>>> import numpy as np
>>> np.set_printoptions(precision=1, suppress=True, linewidth=200)
>>> def rd(a):
...     return np.round(a, 1) + 0
... 
>>> B = np.array([[2, 2], [2, 0], [2, 2]])
>>> arr = np.tile(B, (2, 3))
>>> arr
array([[2, 2, 2, 2, 2, 2],
       [2, 0, 2, 0, 2, 0],
       [2, 2, 2, 2, 2, 2],
       [2, 2, 2, 2, 2, 2],
       [2, 0, 2, 0, 2, 0],
       [2, 2, 2, 2, 2, 2]])
>>> np.allclose(arr[:-1].T @ np.linalg.lstsq(arr[:-1].T, arr[-1])[0], arr[-1])
True
>>> rd(arr @ np.linalg.pinv(arr) @ arr)
array([[2., 2., 2., 2., 2., 2.],
       [2., 0., 2., 0., 2., 0.],
       [2., 2., 2., 2., 2., 2.],
       [2., 2., 2., 2., 2., 2.],
       [2., 0., 2., 0., 2., 0.],
       [2., 2., 2., 2., 2., 2.]])
>>> B = np.array([[-1, 1, -1, 0], [-1, 0, -1, -2], [-1, 0, 1, -1], [0, -1, -2, -2]])
>>> J = np.tril(B)
>>> J
array([[-1,  0,  0,  0],
       [-1,  0,  0,  0],
       [-1,  0,  1,  0],
       [ 0, -1, -2, -2]])
>>> [round(float(x), 1) for x in np.linalg.svd(J, compute_uv=False)[:3]]
[3.1, 1.8, 0.6]
>>> np.linalg.cond(J) > 100
np.True_
>>> left, sig, VT = np.linalg.svd(J)
>>> evecs = VT[:(sig > 1e-8).sum()]
>>> rng = np.random.default_rng(158645)
>>> x0 = J[0] + -2 * J[3] + rng.integers(2) * np.eye(4)[3]
>>> x0
array([-1.,  2.,  4.,  5.])
>>> np.linalg.matrix_rank(np.vstack([J, x0]))
np.int64(4)
>>> r = np.linalg.matrix_rank(J)
>>> r
np.int64(3)
>>> ns = np.linalg.svd(J)[2][r:].T
>>> rd(J @ ns)
array([[0.],
       [0.],
       [0.],
       [0.]])
>>> [int(np.linalg.matrix_rank(np.delete(J, i, axis=0))) for i in range(4)]
[3, 3, 2, 2]
>>> ns.shape
(4, 1)
>>> f = np.array([-1, 3, 1])
>>> np.correlate(J[3], J[1], "full")
array([0, 0, 0, 0, 1, 2, 2])
>>> np.polyval(f, J[3])
array([ 1, -3, -9, -9])
>>> np.array([np.convolve(row, f, "same") for row in J])
array([[-3, -1,  0,  0],
       [-3, -1,  0,  0],
       [-3, -2,  3,  1],
       [ 1, -1, -5, -8]])
>>> rd(np.linalg.det(J))
np.float64(0.0)
>>> J @ J
array([[1, 0, 0, 0],
       [1, 0, 0, 0],
       [0, 0, 1, 0],
       [3, 2, 2, 4]])
>>> rd(np.sort(np.abs(np.linalg.eigvals(J))))
array([0., 1., 1., 2.])
>>> F = np.loadtxt("dump.csv", delimiter=",")
>>> rd(F)
array([[-0.7, -3.3, -1.7,  1.3],
       [ 3.3, -0.7, -1.2, -1.7],
       [ 0.7,  2. , -2.5,  2.3],
       [ 2. , -0.6,  2.3,  2.5]])
>>> z = rng.permutation(4)
>>> z
array([3, 2, 1, 0])
>>> B = F[z][:, z]
>>> rd(np.diag(B))
array([ 2.5, -2.5, -0.7, -0.7])
>>> rd(np.sort(np.abs(np.linalg.eigvals(B))))
array([4., 4., 4., 4.])
>>> rd(np.trace(B))
np.float64(-1.4)
>>> rd(np.linalg.det(B)), rd(np.linalg.det(F[z]))
(np.float64(-256.0), np.float64(-256.0))
>>> rd(B)
array([[ 2.5,  2.3, -0.6,  2. ],
       [ 2.3, -2.5,  2. ,  0.7],
       [-1.7, -1.2, -0.7,  3.3],
       [ 1.3, -1.7, -3.3, -0.7]])
